% ipython --no-banner

In [1]: import numpy as np

In [2]: np.set_printoptions(suppress=True, linewidth=160)

In [3]: tidy = lambda a: np.round(a, 1) + 0

In [4]: M = np.load("m.npy")

In [5]: M
Out[5]: 
array([[-0.5,  2.4, -1.8],
       [-2.7,  2.6,  1.3],
       [-0.3,  1.7,  3.2],
       [ 1.8,  4.3, -0.3],
       [-0.7, -1.3,  1.1],
       [ 1.2, -0.8,  3.4],
       [ 1.4, -1.7,  0.4],
       [-1.2, -4.3,  1.9],
       [-2.5, -3.7,  0.4],
       [-0.6,  4.8,  1.1],
       [ 2.3,  1.7,  0.8],
       [ 1.7, -1.2, -1. ],
       [-1.3,  0. , -3.2],
       [ 1.5,  2. , -0.4],
       [-0.5,  3.6, -0.5]])

In [6]: Xc = M - M.mean(axis=0)

In [7]: V = np.linalg.svd(Xc)[2][:1]

In [8]: B = Xc - Xc @ V.T @ V

In [9]: tidy((Xc @ V.T).std(axis=0))
Out[9]: array([2.7])

In [10]: tidy(np.cov(Xc @ V.T, rowvar=False))
Out[10]: np.float64(8.0)

In [11]: tidy(B.std(axis=0))
Out[11]: array([1.5, 0.3, 1.6])

In [12]: tidy(np.diag(V.T @ V))
Out[12]: array([0., 1., 0.])

In [13]: def softmax(z):
    ...:     e = np.exp(z - z.max(axis=-1, keepdims=True))
    ...:     return e / e.sum(axis=-1, keepdims=True)
    ...: 

In [14]: tidy(softmax(M).sum(axis=1))
Out[14]: array([1., 1., 1., 1., 1., 1., 1., 1., 1., 1., 1., 1., 1., 1., 1.])

In [15]: tidy(softmax(M[14] + 3))
Out[15]: array([0., 1., 0.])

In [16]: scores = M @ M.T / np.sqrt(3)

In [17]: tidy(softmax(scores)[14] @ M)
Out[17]: array([-0.2,  4.5,  0.7])

In [18]: d = np.linalg.norm(M[:, None] - M[None], axis=-1)

In [19]: d[1].round(6).argsort(kind="stable")[:4]
Out[19]: array([ 1, 14,  9,  2])

In [20]: np.flatnonzero(d[1] < d.mean() / 2)
Out[20]: array([1])

In [21]: tidy(d[:5, :5])
Out[21]: 
array([[0. , 3.8, 5.1, 3.3, 4.7],
       [3.8, 0. , 3.2, 5.1, 4.4],
       [5.1, 3.2, 0. , 4.8, 3.7],
       [3.3, 5.1, 4.8, 0. , 6.3],
       [4.7, 4.4, 3.7, 6.3, 0. ]])

In [22]: hat = M @ np.linalg.solve(M.T @ M, M.T)

In [23]: tidy(np.trace(hat))
Out[23]: np.float64(3.0)

In [24]: tidy(hat @ M[:, 2])
Out[24]: array([-1.8,  1.3,  3.2, -0.3,  1.1,  3.4,  0.4,  1.9,  0.4,  1.1,  0.8, -1. , -3.2, -0.4, -0.5])

In [25]: tidy(np.linalg.eigvalsh(hat))
Out[25]: array([0., 0., 0., 0., 0., 0., 0., 0., 0., 0., 0., 0., 1., 1., 1.])

In [26]: tidy(np.diag(hat))
Out[26]: array([0.1, 0.4, 0.3, 0.2, 0. , 0.3, 0.1, 0.2, 0.3, 0.3, 0.2, 0.1, 0.3, 0.1, 0.1])

In [27]: A = np.load("sample7.npy")

In [28]: A
Out[28]: 
array([[ 0.,  1.,  0.],
       [-1.,  0.,  0.],
       [ 0.,  0.,  1.]])

In [29]: x0 = np.array([-3, -5, -2])

In [30]: h = np.maximum(A @ x0, 0)

In [31]: tidy(np.tanh(A @ x0))
Out[31]: array([-1.,  1., -1.])

In [32]: A * (h > 1e-9)[:, None]
Out[32]: 
array([[ 0.,  0.,  0.],
       [-1.,  0.,  0.],
       [ 0.,  0.,  0.]])

In [33]: A.T @ h
Out[33]: array([-3.,  0.,  0.])

In [34]: np.maximum(A @ (3 * x0), 0)
Out[34]: array([0., 9., 0.])

In [35]: B = np.array([[-4, -4], [-3, 0]])

In [36]: W2 = np.kron(B, A)

In [37]: W2.shape
Out[37]: (6, 6)

In [38]: rng = np.random.default_rng(54)

In [39]: B = A + rng.integers(-2, 3, (3, 1)) @ rng.integers(-2, 3, (1, 3))

In [40]: B
Out[40]: 
array([[ 0.,  1.,  2.],
       [-1.,  0.,  2.],
       [ 0.,  0.,  3.]])

In [41]: np.abs(B - A).sum(axis=1)
Out[41]: array([2., 2., 2.])

In [42]: np.linalg.matrix_rank(B - A, tol=1e-8)
Out[42]: np.int64(1)
